% python3 -q
>>> import numpy as np
>>> import numpy.linalg as la
>>> np.set_printoptions(precision=2, suppress=True, linewidth=160)
>>> feats = np.load("test11.npy")
>>> print(feats)
[[-2.  0.  0.  0.]
 [ 0. -1. -2.  1.]
 [ 0. -2.  2. -2.]
 [ 0.  1. -2. -1.]]
>>> other = np.array([[5, 3, 9], [7, 4, 4]])
>>> basis = np.kron(other, feats)
>>> basis
array([[-10.,   0.,   0.,   0.,  -6.,   0.,   0.,   0., -18.,   0.,   0.,   0.],
       [  0.,  -5., -10.,   5.,   0.,  -3.,  -6.,   3.,   0.,  -9., -18.,   9.],
       [  0., -10.,  10., -10.,   0.,  -6.,   6.,  -6.,   0., -18.,  18., -18.],
       [  0.,   5., -10.,  -5.,   0.,   3.,  -6.,  -3.,   0.,   9., -18.,  -9.],
       [-14.,   0.,   0.,   0.,  -8.,   0.,   0.,   0.,  -8.,   0.,   0.,   0.],
       [  0.,  -7., -14.,   7.,   0.,  -4.,  -8.,   4.,   0.,  -4.,  -8.,   4.],
       [  0., -14.,  14., -14.,   0.,  -8.,   8.,  -8.,   0.,  -8.,   8.,  -8.],
       [  0.,   7., -14.,  -7.,   0.,   4.,  -8.,  -4.,   0.,   4.,  -8.,  -4.]])
>>> basis.shape
(8, 12)
>>> x = np.array([1, 0, 5, 2])
>>> target = feats @ x
>>> print(target)
[ -2.  -8.   6. -12.]
>>> la.solve(feats, -2 * target)
array([ -2.,  -0., -10.,  -4.])
>>> np.round(la.solve(feats, feats[:, 2]), 2) + 0
array([0., 0., 1., 0.])
>>> la.solve(feats, target + feats[:, 0])
array([ 2., -0.,  5.,  2.])
>>> evals, V = la.eig(feats)
>>> np.sort(la.eigvals(feats.T))
array([-2., -2., -2.,  4.])
>>> evals
array([-2.,  4., -2., -2.])
>>> np.prod(evals)
np.float64(-32.0)
>>> np.flatnonzero(la.matrix_power((feats != 0) + (feats.T != 0) + np.eye(4), 4)[2])
array([1, 2, 3])
>>> (feats != 0).astype(int)
array([[1, 0, 0, 0],
       [0, 1, 1, 1],
       [0, 1, 1, 1],
       [0, 1, 1, 1]])
>>> print(np.sort(la.eigvals(feats).real))
[-2. -2. -2.  4.]
>>> feats @ feats
array([[ 4.,  0.,  0.,  0.],
       [ 0.,  6., -4.,  2.],
       [ 0., -4., 12., -4.],
       [ 0.,  2., -4.,  6.]])
>>> np.round(la.det(feats), 2)
np.float64(-32.0)
>>> arr = np.load("w.npy")
>>> print(arr)
[[ 1 -1  1 -1 -1  1 -1  1]
 [ 1 -1  1 -1  1 -1  1 -1]
 [ 1  1 -1 -1 -1 -1  1  1]
 [ 1 -1 -1  1  1 -1 -1  1]]
>>> x = np.array([1, 1, -2, -2, 0, 0, 2, 2])
>>> h = np.maximum(arr @ x, 0)
>>> arr * (h > 1e-9)[:, None]
array([[ 0,  0,  0,  0,  0,  0,  0,  0],
       [ 0,  0,  0,  0,  0,  0,  0,  0],
       [ 1,  1, -1, -1, -1, -1,  1,  1],
       [ 0,  0,  0,  0,  0,  0,  0,  0]])
>>> np.maximum(arr @ (3 * x), 0)
array([ 0,  0, 30,  0])
>>> h
array([ 0,  0, 10,  0])
>>> np.tanh(arr @ x)
array([0., 0., 1., 0.])
>>> np.maximum(arr @ x, 0) - np.maximum(-arr @ x, 0)
array([ 0,  0, 10,  0])
>>> other = arr[0, 0] * arr[1:] - np.outer(arr[1:, 0], arr[0])
>>> other
array([[ 0,  0,  0,  0,  2, -2,  2, -2],
       [ 0,  2, -2,  0,  0, -2,  2,  0],
       [ 0,  0, -2,  2,  2, -2,  0,  0]])
>>> np.flatnonzero(~other.round(6).any(axis=1))
array([], dtype=int64)
>>> la.matrix_rank(other), la.matrix_rank(arr)
(np.int64(3), np.int64(4))
>>> arr[:, 0] / arr[0, 0]
array([1., 1., 1., 1.])
>>> x = np.array([-4, -5, -2, 1, -3, 2, 4, -3])
>>> print(arr @ x)
[-4  0 -6 -8]
>>> la.norm(arr @ x) <= la.norm(arr, 2) * la.norm(x) + 1e-9
np.True_
>>> arr @ np.eye(8)[2]
array([ 1.,  1., -1., -1.])
>>> arr * x
array([[-4,  5, -2, -1,  3,  2, -4, -3],
       [-4,  5, -2, -1, -3, -2,  4,  3],
       [-4, -5,  2, -1,  3, -2,  4, -3],
       [-4,  5,  2,  1, -3, -2, -4, -3]])
>>> np.sign((arr @ x).round(6))
array([-1,  0, -1, -1])
>>> f = np.array([-2, 2, 0])
>>> print(np.polyval(f, arr[1]))
[ 0 -4  0 -4  0 -4  0 -4]
>>> def softmax(z):
...     e = np.exp(z - z.max(axis=-1, keepdims=True))
...     return e / e.sum(axis=-1, keepdims=True)
... 
>>> softmax(arr[2])
array([0.22, 0.22, 0.03, 0.03, 0.03, 0.03, 0.22, 0.22])
>>> softmax(arr).sum(axis=1)
array([1., 1., 1., 1.])
>>> att = arr @ arr.T / np.sqrt(8)
>>> print(softmax(att))
[[0.85 0.05 0.05 0.05]
 [0.05 0.85 0.05 0.05]
 [0.05 0.05 0.85 0.05]
 [0.05 0.05 0.05 0.85]]
>>> softmax(att + np.triu(np.full(att.shape, -np.inf), 1))
array([[1.  , 0.  , 0.  , 0.  ],
       [0.06, 0.94, 0.  , 0.  ],
       [0.05, 0.05, 0.89, 0.  ],
       [0.05, 0.05, 0.05, 0.85]])
>>> W0 = np.array([[3, -2, 0, 0, 0, 0],
...     [0, -3, 0, 0, 0, 0],
...     [2, -3, 0, 0, 0, 0],
...     [0, 0, 3, -2, 0, 0],
...     [0, 0, 0, -3, 0, 0],
...     [0, 0, 2, -3, 0, 0],
...     [0, 0, 0, 0, 3, -2],
...     [0, 0, 0, 0, 0, -3],
...     [0, 0, 0, 0, 2, -3]])
>>> x = np.array([0, 0, 1, -1, -1, 1])
>>> target = W0 @ x
>>> target
array([ 0,  0,  0,  5,  3,  5, -5, -3, -5])
>>> rng = np.random.default_rng(2255)
>>> target = target + 0.02 * rng.normal(size=9)
>>> target.round(2) + 0
array([-0.01, -0.03,  0.  ,  4.99,  2.99,  4.98, -5.  , -3.  , -5.01])
>>> beta, *_ = la.lstsq(W0, target)
>>> beta.round()
array([ 0.,  0.,  1., -1., -1.,  1.])
>>> [round(float(la.norm(la.solve(W0.T @ W0 + lam * np.eye(6), W0.T @ target))), 2) for lam in (0, 1, 10, 100)]
[2.0, 1.93, 1.48, 0.46]
>>> print(beta.round(2) + 0)
[ 0.    0.01  1.   -0.99 -1.    1.  ]
>>> proj = W0 @ la.solve(W0.T @ W0, W0.T)
>>> la.matrix_rank(np.eye(9) - proj)
np.int64(3)
>>> np.allclose(proj @ proj, proj)
True
>>> np.round(la.eigvalsh(proj), 2) + 0
array([0., 0., 0., 1., 1., 1., 1., 1., 1.])
>>> E = np.load("out12.npy")
>>> E
array([[ 0.93, -0.2 , -0.07, -0.14, -0.12, -0.22],
       [-0.2 ,  0.41, -0.2 , -0.43, -0.35, -0.67],
       [-0.07, -0.2 ,  0.93, -0.14, -0.12, -0.22],
       [-0.14, -0.43, -0.14,  0.68, -0.26, -0.49],
       [-0.12, -0.35, -0.12, -0.26,  0.79, -0.4 ],
       [-0.22, -0.67, -0.22, -0.49, -0.4 ,  0.25]])
>>> w1 = np.array([[0, 1, 3, 0],
...     [3, 1, 3, 1],
...     [1, 0, 1, 2],
...     [1, 3, 3, 2],
...     [0, 2, 0, 3],
...     [3, 0, 2, 3]])
>>> beta = np.array([0, -2, 0, 2])
>>> H = np.maximum(E @ w1 + beta, 0)
>>> la.matrix_rank(H)
np.int64(2)
>>> basis = np.array([[0, 0], [2, 2], [1, 1], [0, 0]])
>>> print(H @ basis)
[[1.28 1.28]
 [0.   0.  ]
 [0.   0.  ]
 [0.   0.  ]
 [0.   0.  ]
 [0.   0.  ]]
>>> print((H @ basis).round(6).argmax(axis=1))
[0 0 0 0 0 0]
>>> print(w1 @ basis)
[[5 5]
 [5 5]
 [1 1]
 [9 9]
 [4 4]
 [2 2]]
>>> th = np.radians(60)
>>> R = np.eye(6)
>>> R[3, 3] = R[5, 5] = np.cos(th)
>>> R[3, 5], R[5, 3] = -np.sin(th), np.sin(th)
>>> R
array([[ 1.  ,  0.  ,  0.  ,  0.  ,  0.  ,  0.  ],
       [ 0.  ,  1.  ,  0.  ,  0.  ,  0.  ,  0.  ],
       [ 0.  ,  0.  ,  1.  ,  0.  ,  0.  ,  0.  ],
       [ 0.  ,  0.  ,  0.  ,  0.5 ,  0.  , -0.87],
       [ 0.  ,  0.  ,  0.  ,  0.  ,  1.  ,  0.  ],
       [ 0.  ,  0.  ,  0.  ,  0.87,  0.  ,  0.5 ]])
>>> other = E @ R.T
>>> np.allclose(la.norm(E, axis=1), la.norm(other, axis=1))
True
>>> print(np.allclose(E @ E.T, other @ other.T))
True
>>> la.svd(E, compute_uv=False), la.svd(other, compute_uv=False)
(array([1., 1., 1., 1., 1., 1.]), array([1., 1., 1., 1., 1., 1.]))
